$ python3 -q
>>> import numpy as np
>>> import numpy.linalg as la
>>> np.set_printoptions(precision=2, suppress=True, linewidth=100)
>>> E = np.cumsum(np.array([[-2, 3, -3, -1, 1, 0, 3],
...     [-2, 0, 0, 3, 1, 1, 2],
...     [1, 1, 3, 2, 0, 0, 1],
...     [-2, -3, 0, -2, 0, 3, 1],
...     [-3, 0, -2, 1, -1, 2, 0],
...     [0, -1, -1, 0, -1, 3, -3],
...     [-3, 1, -3, 2, 1, -1, 2],
...     [0, 0, -2, 3, 0, 3, 2],
...     [-1, -2, -2, 3, 0, 2, -3],
...     [0, 3, 3, 0, 2, -3, 3],
...     [0, 0, 0, 2, -2, 1, 1],
...     [-3, 2, 0, -2, -2, 0, -3],
...     [-2, -1, -2, 2, 0, 0, -3]]), axis=0)
>>> E
array([[ -2,   3,  -3,  -1,   1,   0,   3],
       [ -4,   3,  -3,   2,   2,   1,   5],
       [ -3,   4,   0,   4,   2,   1,   6],
       [ -5,   1,   0,   2,   2,   4,   7],
       [ -8,   1,  -2,   3,   1,   6,   7],
       [ -8,   0,  -3,   3,   0,   9,   4],
       [-11,   1,  -6,   5,   1,   8,   6],
       [-11,   1,  -8,   8,   1,  11,   8],
       [-12,  -1, -10,  11,   1,  13,   5],
       [-12,   2,  -7,  11,   3,  10,   8],
       [-12,   2,  -7,  13,   1,  11,   9],
       [-15,   4,  -7,  11,  -1,  11,   6],
       [-17,   3,  -9,  13,  -1,  11,   3]])
>>> W = np.array([[3, 2, -2, -1],
...     [-1, -3, -3, 3],
...     [-1, 3, 0, -1],
...     [-1, 2, 1, 2],
...     [3, 0, -3, 0],
...     [-1, 0, 3, 1],
...     [3, 0, -3, 3]])
>>> coef = np.array([-5, -4, -4, -5])
>>> H = np.maximum(E @ W + coef, 0)
>>> la.matrix_rank(H)
np.int64(3)
>>> Z = np.array([[1, -3, 0], [0, -2, -1], [-4, 3, 3], [0, 0, -2]])
>>> H @ Z
array([[   2,   -6,  -32],
       [   1,   -3,  -62],
       [   1,   -3,  -74],
       [   0,    0,  -64],
       [ -24,   18,  -64],
       [-120,   90,   24],
       [ -92,   69,  -33],
       [-116,   87,  -49],
       [-220,  165,   37],
       [ -88,   66,  -86],
       [-120,   90,  -78],
       [-172,  129,  -31],
       [-244,  183,   31]])
>>> rng = np.random.default_rng(832)
>>> idx = rng.permutation(7)
>>> Y = E[:, idx] * rng.choice([-1, 1], 7)
>>> Y
array([[ -3,  -3,   1,  -2,   0,   3,  -1],
       [ -5,  -3,   2,  -4,   1,   3,   2],
       [ -6,   0,   2,  -3,   1,   4,   4],
       [ -7,   0,   2,  -5,   4,   1,   2],
       [ -7,  -2,   1,  -8,   6,   1,   3],
       [ -4,  -3,   0,  -8,   9,   0,   3],
       [ -6,  -6,   1, -11,   8,   1,   5],
       [ -8,  -8,   1, -11,  11,   1,   8],
       [ -5, -10,   1, -12,  13,  -1,  11],
       [ -8,  -7,   3, -12,  10,   2,  11],
       [ -9,  -7,   1, -12,  11,   2,  13],
       [ -6,  -7,  -1, -15,  11,   4,  11],
       [ -3,  -9,  -1, -17,  11,   3,  13]])
>>> left, _, Vh = la.svd(E.T @ Y)
>>> np.round(left @ Vh, 2) + 0
array([[ 0.,  0.,  0.,  1.,  0.,  0.,  0.],
       [ 0.,  0.,  0.,  0.,  0.,  1.,  0.],
       [ 0.,  1.,  0.,  0.,  0.,  0.,  0.],
       [ 0.,  0.,  0.,  0.,  0.,  0.,  1.],
       [ 0.,  0.,  1.,  0.,  0.,  0.,  0.],
       [ 0.,  0.,  0.,  0.,  1.,  0.,  0.],
       [-1.,  0.,  0.,  0.,  0.,  0.,  0.]])
>>> np.round(la.lstsq(E, Y)[0], 2) + 0
array([[ 0.,  0.,  0.,  1.,  0.,  0.,  0.],
       [ 0.,  0.,  0.,  0.,  0.,  1.,  0.],
       [ 0.,  1.,  0.,  0.,  0.,  0.,  0.],
       [ 0.,  0.,  0.,  0.,  0.,  0.,  1.],
       [ 0.,  0.,  1.,  0.,  0.,  0.,  0.],
       [ 0.,  0.,  0.,  0.,  1.,  0.,  0.],
       [-1.,  0.,  0.,  0.,  0.,  0.,  0.]])
>>> Y = np.c_[E[:, :6] @ np.array([[0, 3, 1, -1, 2, 3],
...     [3, 3, -3, -3, 3, 1],
...     [3, -2, 1, -2, 0, -3],
...     [-3, 0, 3, -2, 3, 2],
...     [0, 0, 3, 1, 3, -3],
...     [3, 3, -2, 1, 3, 0]]), np.array([8, 0, 1, 2, 6, 8, 2, 9, 0, 2, 0, 9, 5])]
>>> Y
array([[  3,   9, -14,   2,   5,   1,   8],
       [ -3,   6,  -6,   0,  16,  -2,   0],
       [  3,   6,   1, -14,  27,  -3,   1],
       [  9,   0,  -4,   4,  17, -16,   2],
       [  6,   1, -13,  10,  17, -14,   6],
       [  9,   9, -20,  17,  20,  -9,   8],
       [ -6,   6, -18,  19,  23,  -7,   2],
       [-12,  19, -17,  20,  41,   5,   9],
       [-27,  20,  -9,  27,  48,  12,   0],
       [-18,  14,  -3,  11,  54,   0,   2],
       [-21,  17,  -5,   6,  57,  10,   0],
       [ -9,  14, -26,   5,  45,   5,   9],
       [-24,   9, -21,  10,  44,   8,   5]])
>>> la.matrix_rank(Y)
np.int64(7)
>>> la.norm(la.qr(E)[0].T @ Y, axis=0) ** 2 / ((Y ** 2).sum(axis=0) + 1e-12)
array([1.  , 1.  , 1.  , 1.  , 1.  , 1.  , 0.91])
>>> vec = np.array([-2, 2, 1, 2, 2, 2, -1])
>>> target = E @ vec
>>> coef, lr = np.zeros(7), 1 / la.norm(E, 2) ** 2
>>> for i in range(200):
...     coef -= lr * E.T @ (E @ coef - target)
...     if i % 50 == 0: print(i, round(la.norm(E @ coef - target), 2))
... 
0 14.3
50 8.95
100 6.66
150 5.57
>>> round(la.cond(E), 2)
np.float64(41.3)
>>> coef.round(2) + 0
array([-2.01,  0.96,  0.18,  2.1 ,  0.  ,  0.9 ,  0.22])
>>> J = np.load("arr.npy")
>>> J
array([[ 0,  1, -2, -3,  2, -1],
       [ 3, -1,  2, -3,  0, -2],
       [-1,  1, -2,  0, -1, -1],
       [ 0,  2,  2,  3,  2,  2],
       [ 2, -3, -2,  0,  3,  0],
       [-1,  1,  0,  0,  1,  0],
       [ 1,  1,  1,  0,  1,  0],
       [ 3,  2,  1,  3, -2,  1],
       [-3,  1,  2,  1, -1,  0],
       [-2, -1,  2, -1, -2,  3],
       [ 6, -1,  2, -9,  2, -5]])
>>> vec = np.array([3, 4, 6, 7, 6, 6])
>>> la.norm(J @ vec) <= la.norm(J, 2) * la.norm(vec) + 1e-9
np.True_
>>> (J @ vec).argmax()
np.int64(3)
>>> vec @ J
Traceback (most recent call last):
  File "<python-input-33>", line 1, in <module>
    vec @ J
    ~~~~^~~
ValueError: matmul: Input operand 1 has a mismatch in its core dimension 0, with gufunc signature (n?,k),(k,m?)->(n?,m?) (size 11 is different from 6)
>>> P = J @ la.solve(J.T @ J, J.T)
>>> np.trace(P)
np.float64(6.0)
>>> np.round(P @ J[:, 5], 2) + 0
array([-1., -2., -1.,  2.,  0.,  0.,  0.,  1.,  0.,  3., -5.])
>>> np.diag(P)
array([0.64, 0.29, 0.32, 0.7 , 0.72, 0.14, 0.14, 0.79, 0.55, 0.91, 0.81])
>>> la.norm(J, axis=1)
array([ 4.36,  5.2 ,  2.83,  5.  ,  5.1 ,  1.73,  2.  ,  5.29,  4.  ,  4.8 , 12.29])
>>> np.round(la.norm(J[8], 1), 2), np.round(la.norm(J[8], np.inf), 2)
(np.float64(8.0), np.float64(3.0))
>>> la.norm(J, axis=0)
array([ 8.6 ,  5.  ,  5.83, 10.91,  5.74,  6.71])
>>> np.round(la.norm(J[8] - J[2]), 2)
np.float64(4.69)
>>> mat = np.load("a.npy")
>>> mat
array([[ 2,  2,  1,  2,  0,  1,  2,  2,  0,  0,  0,  0,  1],
       [ 1,  2,  0,  2,  0,  0,  2,  0,  0,  2,  1,  0,  0],
       [ 2,  2,  0,  0,  0,  2,  1,  0,  1,  2,  0,  0,  1],
       [ 1,  0,  1,  0,  0,  1,  0,  2,  0, -2, -1,  0,  1]])
>>> np.allclose(mat[:-1].T @ la.lstsq(mat[:-1].T, mat[-1])[0], mat[-1])
True
>>> np.unique(mat.round(6), axis=0).shape
(4, 13)
>>> np.round(mat @ la.pinv(mat) @ mat, 2) + 0
array([[ 2.,  2.,  1.,  2.,  0.,  1.,  2.,  2.,  0.,  0.,  0.,  0.,  1.],
       [ 1.,  2.,  0.,  2.,  0.,  0.,  2.,  0.,  0.,  2.,  1.,  0.,  0.],
       [ 2.,  2.,  0.,  0.,  0.,  2.,  1.,  0.,  1.,  2.,  0.,  0.,  1.],
       [ 1.,  0.,  1.,  0.,  0.,  1.,  0.,  2.,  0., -2., -1.,  0.,  1.]])
>>> left, s, Vh = la.svd(mat)
>>> s.round(2) + 0
array([6.84, 4.36, 2.7 , 0.  ])
>>> Y = left[:, :3] @ np.diag(s[:3]) @ Vh[:3]
>>> round(la.norm(mat - Y) / la.norm(mat), 2)
np.float64(0.0)
>>> la.matrix_rank(mat, rtol=0.05)
np.int64(3)
>>> np.round(np.abs(mat - Y).max(), 2)
np.float64(0.0)
